% ipython --no-banner

In [1]: import numpy as np

In [2]: np.set_printoptions(precision=2, suppress=True, linewidth=160, floatmode="fixed")

In [3]: mat = np.load("case1.npy")

In [4]: mat
Out[4]: 
array([[ 0.80,  1.04, -1.00],
       [ 1.30, -0.10,  0.10],
       [ 1.90,  0.80, -0.80],
       [ 1.10, -0.87,  0.80],
       [ 0.50,  1.44, -1.40],
       [-1.50,  0.16, -0.10],
       [ 1.50, -0.74,  0.60],
       [-1.70,  1.76, -1.70],
       [ 1.60,  0.49, -0.50],
       [ 0.40, -0.29,  0.30]])

In [5]: Ac = mat - mat.mean(axis=0)

In [6]: Uu, sigma, Vt = np.linalg.svd(Ac, full_matrices=False)

In [7]: np.round((sigma ** 2).sum() ** 2 / (sigma ** 4).sum(), 2)
Out[7]: np.float64(1.76)

In [8]: np.searchsorted(np.cumsum(sigma ** 2) / (sigma ** 2).sum(), 0.9) + 1
Out[8]: np.int64(2)

In [9]: np.round(Ac.mean(axis=0), 2) + 0
Out[9]: array([0.00, 0.00, 0.00])

In [10]: Vt[0] * np.sign(Vt[0, np.abs(Vt[0]).argmax()])
Out[10]: array([ 0.72, -0.51,  0.47])

In [11]: np.abs(Vt[-1])
Out[11]: array([0.01, 0.69, 0.72])

In [12]: np.abs(Uu[:, 0]).argmax()
Out[12]: np.int64(7)

In [13]: np.linalg.matrix_rank(Ac)
Out[13]: np.int64(3)

In [14]: Ac = (mat - mat.mean(axis=0)) / mat.std(axis=0)

In [15]: np.argwhere(np.abs(Ac) > 2)
Out[15]: array([], shape=(0, 2), dtype=int64)

In [16]: Ac.std(axis=0)
Out[16]: array([1.00, 1.00, 1.00])

In [17]: b = np.linalg.lstsq(np.delete(Ac, 0, axis=1), Ac[:, 0])[0]

In [18]: b
Out[18]: array([-10.49, -10.12])

In [19]: np.abs(b).argmax()
Out[19]: np.int64(0)

In [20]: Uu, sigma, Vt = np.linalg.svd(mat)

In [21]: np.argmax(sigma[:-1] / (sigma[1:] + 1e-6)) + 1
Out[21]: np.int64(2)

In [22]: sigma
Out[22]: array([4.37, 3.85, 0.08])

In [23]: other = Uu[:, :2] @ np.diag(sigma[:2]) @ Vt[:2]

In [24]: other
Out[24]: 
array([[ 0.80,  1.03, -1.01],
       [ 1.30, -0.12,  0.08],
       [ 1.90,  0.80, -0.81],
       [ 1.10, -0.86,  0.81],
       [ 0.50,  1.44, -1.40],
       [-1.50,  0.15, -0.11],
       [ 1.50, -0.70,  0.64],
       [-1.70,  1.78, -1.68],
       [ 1.60,  0.49, -0.50],
       [ 0.40, -0.30,  0.28]])

In [25]: np.round(np.abs(mat - other).max(), 2)
Out[25]: np.float64(0.04)

In [26]: arr = np.load("a.npy")

In [27]: arr
Out[27]: 
array([[-5.98, -8.00, -1.00,  6.00],
       [ 0.00, -3.98,  9.00,  6.00],
       [-6.00,  6.00,  0.02, -3.00],
       [-6.00, -8.00, -1.00,  6.02]])

In [28]: Ac = mat - mat.mean(axis=0)

In [29]: vecs = np.linalg.svd(Ac)[2][:2]

In [30]: other = Ac - Ac @ vecs.T @ vecs

In [31]: np.linalg.norm(other, axis=1).round(6).argmax()
Out[31]: np.int64(6)

In [32]: np.diag(vecs.T @ vecs)
Out[32]: array([1.00, 0.52, 0.48])

In [33]: Uu, sigma, Vt = np.linalg.svd(arr)

In [34]: sigma
Out[34]: array([18.04, 10.22,  7.60,  0.01])

In [35]: np.argmax(sigma[:-1] / (sigma[1:] + 1e-6)) + 1
Out[35]: np.int64(3)

In [36]: other = Uu[:, :3] @ np.diag(sigma[:3]) @ Vt[:3]

In [37]: other.round(2) + 0
Out[37]: 
array([[-5.98, -8.00, -1.00,  6.01],
       [ 0.00, -3.98,  9.00,  6.00],
       [-6.00,  6.00,  0.02, -3.00],
       [-6.00, -8.00, -1.00,  6.01]])

In [38]: round(float(np.linalg.norm(arr - other, 2)), 2), round(sigma[3], 2)
Out[38]: (0.01, np.float64(0.01))

In [39]: np.linalg.matrix_rank(arr, rtol=0.05)
Out[39]: np.int64(3)
